>>> import numpy as np
>>> import numpy.linalg as la
>>> np.set_printoptions(precision=4, suppress=True, linewidth=140, sign=" ")
>>> u = np.array([-2, -1, -2, -1])
>>> rng = np.random.default_rng(64)
>>> A = np.outer(rng.normal(size=13), u) + 0.1 * rng.normal(size=(13, 4))
>>> A
array([[ 0.9747,  0.4264,  1.122 ,  0.5166],
       [ 0.4438,  0.228 ,  0.3146,  0.0606],
       [ 2.8167,  1.5253,  2.9378,  1.4189],
       [-1.2091, -0.6522, -1.3895, -0.4513],
       [-2.6596, -1.4426, -2.8831, -1.2549],
       [-2.4549, -1.1725, -2.3062, -0.982 ],
       [ 2.0031,  1.1257,  2.0231,  0.8609],
       [ 0.1403,  0.0318,  0.0152,  0.0333],
       [ 0.5572,  0.4973,  0.8951,  0.4437],
       [ 0.7307,  0.23  ,  0.8321,  0.3033],
       [-0.5204, -0.1693, -0.5455, -0.2515],
       [ 1.8554,  0.8818,  1.9669,  0.9324],
       [ 2.7656,  1.2997,  2.6785,  1.337 ]])
>>> Ac = (A - A.mean(axis=0)) / A.std(axis=0)
>>> Ac.std(axis=0)
array([ 1.,  1.,  1.,  1.])
>>> np.argwhere(np.abs(Ac) > 2)
array([], shape=(0, 2), dtype=int64)
>>> b = la.lstsq(np.delete(Ac, 1, axis=1), Ac[:, 1])[0]
>>> np.round(1 - np.var(Ac[:, 1] - np.delete(Ac, 1, axis=1) @ b), 4)
np.float64(0.9904)
>>> left, sig, vt = la.svd(A)
>>> np.argmax(sig[:-1] / (sig[1:] + 1e-6)) + 1
np.int64(1)
>>> M2 = left[:, :1] @ np.diag(sig[:1]) @ vt[:1]
>>> la.matrix_rank(M2)
np.int64(1)
>>> np.round(la.norm(A - M2, 2), 4), np.round(sig[1], 4)
(np.float64(0.3933), np.float64(0.3933))
>>> arr = np.load("block18.npy")
>>> arr
array([[ 5,  0,  0,  0],
       [ 0, -1,  0,  0],
       [ 0,  0,  8,  0],
       [ 0,  0,  0,  8]])
>>> np.poly(arr)
array([   1.,  -20.,  123., -176., -320.])
>>> np.round(la.det(arr[::-1]), 4)
np.float64(-320.0)
>>> round(float(la.det(arr.T)), 4)
-320.0
>>> np.einsum("ii->", arr)
np.int64(20)
>>> np.kron(np.eye(2, dtype=int), arr)
array([[ 5,  0,  0,  0,  0,  0,  0,  0],
       [ 0, -1,  0,  0,  0,  0,  0,  0],
       [ 0,  0,  8,  0,  0,  0,  0,  0],
       [ 0,  0,  0,  8,  0,  0,  0,  0],
       [ 0,  0,  0,  0,  5,  0,  0,  0],
       [ 0,  0,  0,  0,  0, -1,  0,  0],
       [ 0,  0,  0,  0,  0,  0,  8,  0],
       [ 0,  0,  0,  0,  0,  0,  0,  8]])
>>> round(la.eigvals(arr).sum().real, 4)
np.float64(20.0)
>>> np.einsum("ij,ji->", arr, arr)
np.int64(154)
>>> la.eigvals(arr)
array([ 5., -1.,  8.,  8.])
>>> w, evecs = la.eigh(arr)
>>> vec = np.array([0, 2, -1, 3])
>>> la.eigvalsh(arr[1:, 1:])
array([-1.,  8.,  8.])
>>> vec @ arr @ vec
np.int64(76)
>>> np.round(vec @ arr @ vec / (vec @ vec), 4), w[0], w[-1]
(np.float64(5.4286), np.float64(-1.0), np.float64(8.0))
>>> evecs * np.abs(w) @ evecs.T
array([[ 5.,  0.,  0.,  0.],
       [ 0.,  1.,  0.,  0.],
       [ 0.,  0.,  8.,  0.],
       [ 0.,  0.,  0.,  8.]])
>>> evecs * np.maximum(w, 0) @ evecs.T
array([[ 5.,  0.,  0.,  0.],
       [ 0.,  0.,  0.,  0.],
       [ 0.,  0.,  8.,  0.],
       [ 0.,  0.,  0.,  8.]])
>>> np.abs(arr).sum(axis=1).max(), np.abs(w).max()
(np.int64(8), np.float64(8.0))
>>> idx = rng.permutation(4)
>>> idx
array([ 1,  3,  0,  2])
>>> M2 = arr[idx][:, idx]
>>> M2
array([[-1,  0,  0,  0],
       [ 0,  8,  0,  0],
       [ 0,  0,  5,  0],
       [ 0,  0,  0,  8]])
>>> np.diag(M2)
array([-1,  8,  5,  8])
>>> round(float(la.det(M2)), 4), round(float(la.det(arr[idx])), 4)
(-320.0, 320.0)
>>> np.round(la.eigvalsh(arr).min(), 4)
np.float64(-1.0)
>>> np.all(la.eigvalsh(arr) > 0)
np.False_
>>> th = np.radians(135)
>>> r_ = np.eye(4)
>>> r_[3, 3] = r_[1, 1] = np.cos(th)
>>> r_[3, 1], r_[1, 3] = -np.sin(th), np.sin(th)
>>> r_
array([[ 1.    ,  0.    ,  0.    ,  0.    ],
       [ 0.    , -0.7071,  0.    ,  0.7071],
       [ 0.    ,  0.    ,  1.    ,  0.    ],
       [ 0.    , -0.7071,  0.    , -0.7071]])
>>> M2 = arr @ r_.T
>>> np.abs(M2 - arr).max(axis=0)
array([  0.    ,   5.6569,   0.    ,  13.6569])
>>> X = np.load("x.npy")
>>> X
array([[ -2,  -7,  -3,   8,  -8,   6,   1,  -2,  -4,  -8],
       [  0,   0,   0,   0,   0,   0,   0,   0,   0,   0],
       [  4,  14,   6, -16,  16, -12,  -2,   4,   8,  16],
       [  6,  21,   9, -24,  24, -18,  -3,   6,  12,  24]])
>>> # columns 0 and 7 are equal
>>> left, sig, vt = la.svd(X)
>>> evecs = vt[:(sig > 1e-8).sum()]
>>> vec = X[0] + 4 * X[3] + rng.integers(2) * np.eye(10)[2]
>>> vec
array([ 22.,  77.,  34., -88.,  88., -66., -11.,  22.,  44.,  88.])
>>> np.diag(evecs.T @ evecs)
array([ 0.0129,  0.1576,  0.0289,  0.2058,  0.2058,  0.1158,  0.0032,  0.0129,  0.0514,  0.2058])
>>> la.matrix_rank(np.vstack([X, vec]))
np.int64(2)
>>> M2 = np.array([[0, 2],
...     [1, 2],
...     [2, 0],
...     [0, 2],
...     [5, 4],
...     [1, 3],
...     [4, 1],
...     [1, 4],
...     [4, 2],
...     [5, 0]])
>>> np.vstack([X, M2.T]).shape
(6, 10)
>>> np.einsum("ij->j", X)
array([  8,  28,  12, -32,  32, -24,  -4,   8,  16,  32])
>>> M2.T @ X.T
array([[-101,    0,  202,  303],
       [ -31,    0,   62,   93]])
>>> left, sig, vt = la.svd(X)
>>> np.argmax(sig[:-1] / (sig[1:] + 1e-6)) + 1
np.int64(1)
>>> M2 = left[:, :1] @ np.diag(sig[:1]) @ vt[:1]
>>> round(float(np.abs(X - M2).max()), 4)
0.0
>>> round(la.norm(X - M2, 2), 4), round(float(sig[1]), 4)
(np.float64(0.0), 0.0)
>>> la.matrix_rank(M2)
np.int64(1)
>>> M2
array([[ -2.,  -7.,  -3.,   8.,  -8.,   6.,   1.,  -2.,  -4.,  -8.],
       [  0.,   0.,   0.,   0.,   0.,   0.,   0.,   0.,   0.,   0.],
       [  4.,  14.,   6., -16.,  16., -12.,  -2.,   4.,   8.,  16.],
       [  6.,  21.,   9., -24.,  24., -18.,  -3.,   6.,  12.,  24.]])
>>> np.round(la.norm(X - M2) / la.norm(X), 4)
np.float64(0.0)
>>> la.matrix_rank(X, rtol=0.05)
np.int64(1)
>>> M = np.load("w.npy")
>>> M
array([[ 9.02,  4.  ,  0.  ,  5.  ,  5.  , -9.  , -2.  , -5.  ,  9.  ,  4.  ],
       [ 1.  , -0.98,  5.  ,  0.  ,  0.  , -2.  ,  6.  , -4.  , -5.  , -2.  ],
       [-7.  ,  3.  , -7.98, -9.  ,  5.  ,  2.  , -1.  ,  2.  ,  0.  , -2.  ],
       [-5.  ,  1.  ,  8.  ,  0.02,  6.  ,  6.  ,  7.  ,  9.  ,  3.  , -3.  ],
       [-3.  ,  8.  ,  1.  , -5.  ,  2.02, -3.  ,  3.  ,  9.  , -9.  ,  8.  ],
       [ 3.  ,  1.  ,  1.  , -9.  ,  6.  ,  6.02, -1.  , -4.  , -1.  , -1.  ],
       [ 6.  , -4.  ,  6.  , -7.  , -3.  ,  8.  , -2.98,  0.  ,  9.  , -8.  ],
       [ 6.  ,  4.  , -1.  ,  5.  , -5.  ,  8.  , -6.  , -4.98,  4.  ,  2.  ],
       [ 6.  ,  4.  , -4.  ,  0.  , -1.  , -2.  , -7.  , -9.  ,  9.02, -9.  ],
       [ 9.  ,  4.  ,  0.  ,  5.  ,  5.  , -9.  , -2.  , -5.  ,  9.  ,  4.02]])
>>> X @ la.pinv(X) @ X
array([[ -2.,  -7.,  -3.,   8.,  -8.,   6.,   1.,  -2.,  -4.,  -8.],
       [  0.,   0.,   0.,   0.,   0.,   0.,   0.,   0.,   0.,   0.],
       [  4.,  14.,   6., -16.,  16., -12.,  -2.,   4.,   8.,  16.],
       [  6.,  21.,   9., -24.,  24., -18.,  -3.,   6.,  12.,  24.]])
>>> round(np.trace(la.pinv(X) @ X), 4)
np.float64(1.0)
>>> np.abs(np.diag(la.qr(X)[1])) > 1e-9
array([ True, False, False, False])
>>> left, sig, vt = la.svd(M)
>>> sig
array([ 33.6591,  25.4349,  18.1871,  17.512 ,  13.35  ,  12.3928,   8.4383,   7.3524,   2.0379,   0.0119])
>>> np.argmax(sig[:-1] / (sig[1:] + 1e-6)) + 1
np.int64(9)
>>> M2 = left[:, :9] @ np.diag(sig[:9]) @ vt[:9]
>>> la.matrix_rank(M, rtol=0.05)
np.int64(9)
>>> round(float(la.norm(M - M2, 2)), 4), np.round(sig[9], 4)
(0.0119, np.float64(0.0119))
>>> la.matrix_rank(M2)
np.int64(9)
>>> left, sig, vt = la.svd(M, full_matrices=False)
>>> (sig > 1e-8).sum()
np.int64(10)
>>> round(float(np.sqrt((sig ** 2).sum())), 4), np.round(la.norm(M), 4)
(53.6519, np.float64(53.6519))
>>> sig
array([ 33.6591,  25.4349,  18.1871,  17.512 ,  13.35  ,  12.3928,   8.4383,   7.3524,   2.0379,   0.0119])
>>> np.abs(left[:, 0]).round(6).argmax()
np.int64(8)
>>> np.round(left.T @ left, 4) + 0
array([[ 1.,  0.,  0.,  0.,  0.,  0.,  0.,  0.,  0.,  0.],
       [ 0.,  1.,  0.,  0.,  0.,  0.,  0.,  0.,  0.,  0.],
       [ 0.,  0.,  1.,  0.,  0.,  0.,  0.,  0.,  0.,  0.],
       [ 0.,  0.,  0.,  1.,  0.,  0.,  0.,  0.,  0.,  0.],
       [ 0.,  0.,  0.,  0.,  1.,  0.,  0.,  0.,  0.,  0.],
       [ 0.,  0.,  0.,  0.,  0.,  1.,  0.,  0.,  0.,  0.],
       [ 0.,  0.,  0.,  0.,  0.,  0.,  1.,  0.,  0.,  0.],
       [ 0.,  0.,  0.,  0.,  0.,  0.,  0.,  1.,  0.,  0.],
       [ 0.,  0.,  0.,  0.,  0.,  0.,  0.,  0.,  1.,  0.],
       [ 0.,  0.,  0.,  0.,  0.,  0.,  0.,  0.,  0.,  1.]])
